$ python -q
>>> import numpy as np
>>> np.set_printoptions(suppress=True, linewidth=100)
>>> tidy = lambda a: np.round(a, 2) + 0
>>> K = np.loadtxt("dump.csv", delimiter=",")
>>> K
array([[20., 19.,  0.],
       [ 6.,  0.,  0.],
       [10.,  2.,  0.],
       [ 4.,  0.,  0.],
       [ 8.,  0.,  0.],
       [ 4.,  1.,  0.],
       [20., 11.,  0.],
       [ 6.,  0.,  0.],
       [ 4.,  0.,  0.],
       [10.,  0.,  0.],
       [ 8.,  5.,  0.],
       [ 2.,  0.,  0.],
       [10.,  2.,  0.],
       [ 2.,  0.,  0.],
       [12.,  5.,  0.],
       [12.,  0.,  0.],
       [ 8.,  0.,  0.],
       [ 4.,  0.,  0.],
       [ 6.,  0.,  0.],
       [18., 10.,  0.],
       [16.,  7.,  0.],
       [ 8.,  0.,  0.],
       [ 4.,  0.,  0.],
       [18., 10.,  0.]])
>>> A2 = K / np.sqrt((K ** 2).mean(axis=1, keepdims=True))
>>> np.linalg.matrix_rank(A2) == np.linalg.matrix_rank(K)
np.True_
>>> np.linalg.matrix_rank(K - K.mean(axis=1, keepdims=True))
np.int64(2)
>>> W1 = np.array([[7, 5], [7, 1], [-4, 9]])
>>> c = np.array([1, 2])
>>> hid = np.maximum(K @ W1 + c, 0)
>>> np.linalg.matrix_rank(hid)
np.int64(2)
>>> hid
array([[274., 121.],
       [ 43.,  32.],
       [ 85.,  54.],
       [ 29.,  22.],
       [ 57.,  42.],
       [ 36.,  23.],
       [218., 113.],
       [ 43.,  32.],
       [ 29.,  22.],
       [ 71.,  52.],
       [ 92.,  47.],
       [ 15.,  12.],
       [ 85.,  54.],
       [ 15.,  12.],
       [120.,  67.],
       [ 85.,  62.],
       [ 57.,  42.],
       [ 29.,  22.],
       [ 43.,  32.],
       [197., 102.],
       [162.,  89.],
       [ 57.,  42.],
       [ 29.,  22.],
       [197., 102.]])
>>> cent = np.array([[5, -4, -2], [-4, 2, 2]])
>>> hid @ cent
array([[ 886., -854., -306.],
       [  87., -108.,  -22.],
       [ 209., -232.,  -62.],
       [  57.,  -72.,  -14.],
       [ 117., -144.,  -30.],
       [  88.,  -98.,  -26.],
       [ 638., -646., -210.],
       [  87., -108.,  -22.],
       [  57.,  -72.,  -14.],
       [ 147., -180.,  -38.],
       [ 272., -274.,  -90.],
       [  27.,  -36.,   -6.],
       [ 209., -232.,  -62.],
       [  27.,  -36.,   -6.],
       [ 332., -346., -106.],
       [ 177., -216.,  -46.],
       [ 117., -144.,  -30.],
       [  57.,  -72.,  -14.],
       [  87., -108.,  -22.],
       [ 577., -584., -190.],
       [ 454., -470., -146.],
       [ 117., -144.,  -30.],
       [  57.,  -72.,  -14.],
       [ 577., -584., -190.]])
>>> U, sigma, vt = np.linalg.svd(K)
>>> V = vt[:(sigma > 1e-8).sum()]
>>> rng = np.random.default_rng(509)
>>> x = K[3] + 3 * K[2] + rng.integers(2) * np.eye(3)[0]
>>> x
array([35.,  6.,  0.])
>>> tidy(np.linalg.norm(x - V.T @ V @ x))
np.float64(0.0)
>>> np.linalg.matrix_rank(np.vstack([K, x]))
np.int64(2)
>>> tidy(V.T @ V)
array([[1., 0., 0.],
       [0., 1., 0.],
       [0., 0., 0.]])
>>> np.allclose(V.T @ V @ x, x)
True
